$ python3 -q
>>> import numpy as np
>>> import numpy.linalg as la
>>> np.set_printoptions(precision=3, suppress=True, linewidth=140)
>>> def tidy(a):
...     return np.round(a, 3) + 0
... 
>>> W0 = np.loadtxt("run10.csv", delimiter=",")
>>> W0
array([[ 0.901, -1.604,  0.97 , -0.048, -0.455, -0.262, -2.001,  0.626],
       [ 1.311,  1.227, -0.324, -0.19 , -1.362, -0.033, -0.622, -1.842],
       [-0.919,  0.511, -1.395, -0.162,  0.834, -1.186, -1.939, -0.237],
       [ 0.52 ,  1.269,  1.886,  0.167, -0.102, -0.754, -1.05 , -1.361],
       [ 2.22 , -0.378, -0.226,  1.077, -0.041,  1.637,  0.067,  0.174],
       [ 1.354, -0.688,  1.362,  0.274, -0.828,  0.27 , -1.999,  0.095],
       [-1.098, -0.496,  1.232,  0.775,  0.924, -1.249, -1.031, -1.398],
       [-0.6  ,  1.58 , -0.636,  1.492, -0.201, -0.163,  0.151, -1.851],
       [-0.135, -0.47 , -0.158,  1.   ,  1.486,  1.355, -1.919,  0.088],
       [ 0.141,  0.655, -0.815,  1.635,  1.914,  1.237, -0.068,  0.122],
       [ 1.29 ,  1.815,  0.463, -0.442, -1.703, -0.199,  0.732, -0.397],
       [ 1.456,  0.075,  0.354, -1.035,  0.628,  1.125, -1.242,  1.573],
       [-1.383, -0.171,  0.202,  2.107,  0.563,  1.312, -0.688, -0.261],
       [-0.586,  0.085, -0.651,  0.739, -0.244, -2.162,  1.715,  0.061],
       [ 0.667, -0.261,  1.503, -1.868, -0.906, -0.392,  0.317,  1.29 ],
       [ 1.893,  0.962, -0.453,  0.044, -1.449,  1.272, -0.199, -0.726],
       [ 1.25 ,  0.329,  0.919, -1.619, -0.229,  1.817, -0.627, -0.339],
       [ 0.102,  0.686,  0.092, -0.479,  0.523, -2.148,  0.771, -1.673],
       [ 1.46 , -1.163,  0.1  ,  1.114,  0.196, -1.284, -0.072,  1.604],
       [-0.688,  1.454,  1.879,  1.562,  0.023,  0.345, -0.567, -0.017],
       [ 0.819, -0.649, -1.702,  0.992,  0.906,  0.632,  0.29 ,  1.65 ]])
>>> x = np.array([1, -4, -4, -2, 2, -4, 3, 0])
>>> target = W0 @ x
>>> beta, lr = np.zeros(8), 1 / la.norm(W0, 2) ** 2
>>> for i in range(250):
...     beta -= lr * W0.T @ (W0 @ beta - target)
...     if i % 50 == 0: print(i, round(la.norm(W0 @ beta - target), 3))
... 
0 15.266
50 0.015
100 0.0
150 0.0
200 0.0
>>> tidy(beta)
array([ 1., -4., -4., -2.,  2., -4.,  3.,  0.])
>>> Uu, sigma, vt = la.svd(W0, full_matrices=False)
>>> np.allclose(Uu * sigma @ vt, W0)
True
>>> tidy(Uu.T @ W0 @ vt.T)
array([[6.821, 0.   , 0.   , 0.   , 0.   , 0.   , 0.   , 0.   ],
       [0.   , 6.451, 0.   , 0.   , 0.   , 0.   , 0.   , 0.   ],
       [0.   , 0.   , 5.796, 0.   , 0.   , 0.   , 0.   , 0.   ],
       [0.   , 0.   , 0.   , 5.221, 0.   , 0.   , 0.   , 0.   ],
       [0.   , 0.   , 0.   , 0.   , 3.864, 0.   , 0.   , 0.   ],
       [0.   , 0.   , 0.   , 0.   , 0.   , 3.575, 0.   , 0.   ],
       [0.   , 0.   , 0.   , 0.   , 0.   , 0.   , 2.65 , 0.   ],
       [0.   , 0.   , 0.   , 0.   , 0.   , 0.   , 0.   , 2.298]])
>>> tidy(np.sqrt((sigma ** 2).sum())), tidy(la.norm(W0))
(np.float64(13.748), np.float64(13.748))
>>> tidy(sigma / sigma[0])
array([1.   , 0.946, 0.85 , 0.765, 0.566, 0.524, 0.388, 0.337])
>>> tidy(sigma)
array([6.821, 6.451, 5.796, 5.221, 3.864, 3.575, 2.65 , 2.298])
>>> Uu.shape, sigma.shape, vt.shape
((21, 8), (8,), (8, 8))
